$ ipython --no-banner

In [1]: import numpy as np

In [2]: from numpy import linalg as LA

In [3]: np.set_printoptions(precision=2, suppress=True, linewidth=160)

In [4]: def rnd(a):
   ...:     return np.round(a, 2) + 0
   ...: 

In [5]: F = np.load("test11.npy")

In [6]: print(F)
[[ 0  0  0  0  0]
 [ 0  0  0  0 -2]
 [ 0  0  0  1  0]
 [ 2  0  0  0  0]
 [ 0  0  0  0  0]]

In [7]: print(np.einsum("ii->", F))
0

In [8]: print(np.poly(F))
[1. 0. 0. 0. 0. 0.]

In [9]: print(rnd(LA.det(F.T)))
0.0

In [10]: print(rnd(LA.det(F[::-1])))
0.0

In [11]: print(rnd(LA.eigvals(F).sum().real))
0.0

In [12]: print(rnd(LA.norm(F, 2) / LA.norm(F)))
0.67

In [13]: print(np.argsort(-LA.norm(F, axis=0).round(6), kind="stable")[:3])
[0 4 3]

In [14]: print(LA.matrix_rank(F, rtol=0.1))
3

In [15]: M2 = np.array([[2, 3, 5, 4, 2],
    ...:     [0, 4, 0, 2, 4],
    ...:     [5, 4, 5, 3, 2],
    ...:     [4, 3, 3, 2, 1],
    ...:     [4, 5, 3, 3, 2]])

In [16]: J = np.triu(M2, 1)

In [17]: print(J)
[[0 3 5 4 2]
 [0 0 0 2 4]
 [0 0 0 3 2]
 [0 0 0 0 1]
 [0 0 0 0 0]]

In [18]: # rows and columns are dependent

In [19]: print(rnd(np.sort(LA.eigvals(J))))
[0. 0. 0. 0. 0.]

In [20]: print(LA.matrix_rank(J - J[0, 0] * np.eye(5)))
3

In [21]: LA.inv(J)
LinAlgError: Singular matrix


In [22]: print(np.einsum("ii->", J))
0

In [23]: M2 = np.array([[0, -2], [0, 1]])

In [24]: cent = np.kron(M2, J)

In [25]: print(LA.matrix_rank(cent))
3

In [26]: print(rnd(LA.norm(cent, 2)), rnd(LA.norm(M2, 2) * LA.norm(J, 2)))
18.44 18.44

In [27]: M = np.vander(np.arange(4) - 2, 4, increasing=True)

In [28]: print(M)
[[ 1 -2  4 -8]
 [ 1 -1  1 -1]
 [ 1  0  0  0]
 [ 1  1  1  1]]

In [29]: # row 0 is much longer than the rest

In [30]: O, V = LA.qr(M[:, :2])[0], LA.qr(M[:, 2:])[0]

In [31]: s = LA.svd(O.T @ V, compute_uv=False)

In [32]: print(rnd(np.degrees(np.arccos(s.clip(0, 1)))))
[21.97 34.06]

In [33]: print((s > 0.9).sum())
1

In [34]: O = M.astype(float).copy()

In [35]: for j in range(4):
    ...:     O[:, j] -= O[:, :j] @ (O[:, :j].T @ O[:, j])
    ...:     O[:, j] /= LA.norm(O[:, j])
    ...: 

In [36]: print(rnd(O.T @ O))
[[1. 0. 0. 0.]
 [0. 1. 0. 0.]
 [0. 0. 1. 0.]
 [0. 0. 0. 1.]]

In [37]: E = np.array([[-0.1, -1.3, 1.1],
    ...:     [-1.5, 1.4, 1.4],
    ...:     [0.8, 1.5, 0.8],
    ...:     [0.1, 0.6, -0.3],
    ...:     [-0.1, -1.1, 0.4],
    ...:     [1.1, 1.0, -0.4],
    ...:     [0.2, 0.7, 0.4],
    ...:     [-0.7, -1.0, -0.7],
    ...:     [0.9, -0.8, -0.9],
    ...:     [2.0, 1.8, 0.6],
    ...:     [-1.0, -0.1, 0.1],
    ...:     [-1.2, -0.6, -0.7],
    ...:     [1.0, 1.3, 0.4],
    ...:     [-1.5, 0.2, -0.1],
    ...:     [-0.5, -1.2, -0.5],
    ...:     [1.0, 0.9, 0.2],
    ...:     [-1.8, 2.5, -0.7],
    ...:     [-0.6, 0.5, 0.2],
    ...:     [-0.6, -1.4, 0.6]])

In [38]: E[14] *= 5

In [39]: print(E)
[[-0.1 -1.3  1.1]
 [-1.5  1.4  1.4]
 [ 0.8  1.5  0.8]
 [ 0.1  0.6 -0.3]
 [-0.1 -1.1  0.4]
 [ 1.1  1.  -0.4]
 [ 0.2  0.7  0.4]
 [-0.7 -1.  -0.7]
 [ 0.9 -0.8 -0.9]
 [ 2.   1.8  0.6]
 [-1.  -0.1  0.1]
 [-1.2 -0.6 -0.7]
 [ 1.   1.3  0.4]
 [-1.5  0.2 -0.1]
 [-2.5 -6.  -2.5]
 [ 1.   0.9  0.2]
 [-1.8  2.5 -0.7]
 [-0.6  0.5  0.2]
 [-0.6 -1.4  0.6]]

In [40]: O, V = LA.qr(E[:, :1])[0], LA.qr(E[:, 1:])[0]

In [41]: s = LA.svd(O.T @ V, compute_uv=False)

In [42]: print((s > 0.9).sum())
0

In [43]: print(rnd(LA.norm(O @ O.T - V @ V.T, 2)))
1.0

In [44]: print(rnd(np.degrees(np.arccos(s.clip(0, 1)))))
[61.76]

In [45]: arr = np.load("sample9.npy")

In [46]: print(rnd(arr))
[[0.25 0.   0.25 0.25 0.25]
 [0.   0.67 0.   0.   0.33]
 [0.   0.   1.   0.   0.  ]
 [0.   0.   0.5  0.5  0.  ]
 [0.   0.33 0.   0.33 0.33]]

In [47]: M2 = LA.inv(arr)

In [48]: print(rnd(arr @ M2))
[[1. 0. 0. 0. 0.]
 [0. 1. 0. 0. 0.]
 [0. 0. 1. 0. 0.]
 [0. 0. 0. 1. 0.]
 [0. 0. 0. 0. 1.]]

In [49]: print(rnd(LA.det(arr) * LA.det(M2)))
1.0

In [50]: print(rnd(LA.cond(arr)))
14.44

In [51]: print(np.allclose(M2, arr.T))
False

In [52]: W0 = np.load("case19.npy")

In [53]: print(rnd(W0))
[[ 0.41  0.72  0.81  0.85 -1.39]
 [ 0.24  1.46 -1.09  0.58  0.54]
 [-1.14  0.74 -0.31 -1.17 -0.84]
 [-0.89  0.67  1.31  0.23  0.99]
 [-1.3  -0.61 -0.58  1.24 -0.28]]

In [54]: P = np.triu(np.array([[8, 4, 8, 5, 7],
    ...:     [8, 5, 1, 1, 2],
    ...:     [7, 3, 4, 1, 0],
    ...:     [7, 7, 9, 4, 5],
    ...:     [3, 3, 1, 8, 8]]), 1) + np.eye(5)

In [55]: M2 = P @ W0 @ LA.inv(P)

In [56]: print(LA.matrix_rank(M2))
5

In [57]: print(rnd(np.trace(M2)), rnd(np.trace(W0)))
1.51 1.51

In [58]: rng = np.random.default_rng(5276)

In [59]: lab = rng.permutation(5)

In [60]: print(lab)
[1 0 3 4 2]

In [61]: M2 = W0[lab][:, lab]

In [62]: print(rnd(LA.det(M2)), rnd(LA.det(W0[lab])))
-32.0 32.0

In [63]: print(rnd(np.sort(np.abs(LA.eigvals(M2)))))
[2. 2. 2. 2. 2.]

In [64]: mat = np.load("dump.npy")

In [65]: print(rnd(mat))
[[ 1.    0.    0.    0.  ]
 [ 0.    0.71  0.    0.71]
 [ 0.    0.    1.    0.  ]
 [ 0.   -0.71  0.    0.71]]

In [66]: # 3 groups of indices that never mix

In [67]: print(rnd(LA.svd(mat, compute_uv=False)))
[1. 1. 1. 1.]

In [68]: print(rnd(mat.T @ mat))
[[1. 0. 0. 0.]
 [0. 1. 0. 0.]
 [0. 0. 1. 0.]
 [0. 0. 0. 1.]]

In [69]: print(rnd(LA.norm(mat, axis=0)))
[1. 1. 1. 1.]

In [70]: M2 = np.array([[-9, -8, -3], [9, 5, 6]])

In [71]: cent = np.kron(M2, mat)

In [72]: print(LA.matrix_rank(cent))
8

In [73]: print(cent.shape)
(8, 12)

In [74]: print(rnd(LA.norm(cent, 2)), rnd(LA.norm(M2, 2) * LA.norm(mat, 2)))
16.94 16.94

In [75]: u = np.array([-2, 3])

In [76]: print(rnd(np.cross(mat[2, :3], mat[1, :3])))
[-0.71  0.    0.  ]

In [77]: print(np.polyval(u, mat[2]))
[3. 3. 1. 3.]

In [78]: print(rnd(np.correlate(mat[2], mat[1], "full")))
[0.   0.   0.71 0.   0.71 0.   0.  ]

In [79]: cent = np.array([[4, -1, 3], [-9, 4, 4], [-3, 8, -3]])

In [80]: data = (rng.random((29, 3)) < 0.25) @ cent

In [81]: print(data)
[[-12  12   1]
 [ -3   8  -3]
 [ -3   8  -3]
 [ -3   8  -3]
 [  0   0   0]
 [  0   0   0]
 [  0   0   0]
 [ -9   4   4]
 [  0   0   0]
 [  4  -1   3]
 [-12  12   1]
 [ -3   8  -3]
 [  0   0   0]
 [  0   0   0]
 [  0   0   0]
 [ -3   8  -3]
 [ -3   8  -3]
 [  4  -1   3]
 [ -9   4   4]
 [  0   0   0]
 [  0   0   0]
 [  4  -1   3]
 [  4  -1   3]
 [  0   0   0]
 [  0   0   0]
 [ -9   4   4]
 [  0   0   0]
 [  0   0   0]
 [  0   0   0]]

In [82]: # row 2 repeats row 1

In [83]: P = data @ LA.solve(data.T @ data, data.T)

In [84]: print(LA.matrix_rank(np.eye(29) - P))
26

In [85]: print(rnd(np.trace(P)))
3.0

In [86]: print(np.allclose(P @ P, P))
True

In [87]: print(rnd(LA.eigvalsh(P)))
[0. 0. 0. 0. 0. 0. 0. 0. 0. 0. 0. 0. 0. 0. 0. 0. 0. 0. 0. 0. 0. 0. 0. 0. 0. 0. 1. 1. 1.]
